>>> import numpy as np
>>> np.set_printoptions(precision=4, suppress=True, linewidth=200, sign=" ")
>>> Z = np.array([[1, 2, 1]])
>>> rng = np.random.default_rng(678892)
>>> F = rng.normal(size=(23, 1)) @ Z + np.array([0, -1, 1])
>>> F
array([[ 1.4026,  1.8052,  2.4026],
       [-0.4246, -1.8492,  0.5754],
       [ 1.4064,  1.8128,  2.4064],
       [-0.3123, -1.6246,  0.6877],
       [-0.1909, -1.3819,  0.8091],
       [-1.3794, -3.7587, -0.3794],
       [ 1.9306,  2.8613,  2.9306],
       [-1.2661, -3.5321, -0.2661],
       [ 2.1941,  3.3882,  3.1941],
       [-0.3732, -1.7464,  0.6268],
       [-1.7615, -4.5231, -0.7615],
       [ 0.2052, -0.5896,  1.2052],
       [-1.7686, -4.5372, -0.7686],
       [-1.5274, -4.0549, -0.5274],
       [ 0.1436, -0.7128,  1.1436],
       [-0.0332, -1.0664,  0.9668],
       [ 0.3018, -0.3964,  1.3018],
       [ 0.8632,  0.7264,  1.8632],
       [-0.3545, -1.709 ,  0.6455],
       [-0.6758, -2.3516,  0.3242],
       [-0.1392, -1.2784,  0.8608],
       [-0.4638, -1.9277,  0.5362],
       [-0.3001, -1.6001,  0.6999]])
>>> left, sig, Vh = np.linalg.svd(F)
>>> sig.round(4) + 0
array([ 13.1596,   6.2269,   0.    ])
>>> Y = left[:, :2] @ np.diag(sig[:2]) @ Vh[:2]
>>> np.linalg.matrix_rank(F, rtol=0.05)
np.int64(2)
>>> np.round(np.linalg.norm(F - Y, 2), 4), round(float(sig[2]), 4)
(np.float64(0.0), 0.0)
>>> np.linalg.matrix_rank(Y)
np.int64(2)
>>> left, sig, Vh = np.linalg.svd(F)
>>> evecs = Vh[:(sig > 1e-8).sum()]
>>> x0 = F[17] + 4 * F[1] + rng.integers(2) * np.eye(3)[2]
>>> x0
array([-0.8353, -6.6705,  4.1647])
>>> np.diag(evecs.T @ evecs)
array([ 0.1818,  0.9091,  0.9091])
>>> np.linalg.matrix_rank(np.vstack([F, x0]))
np.int64(2)
>>> np.allclose(evecs.T @ evecs @ x0, x0)
True
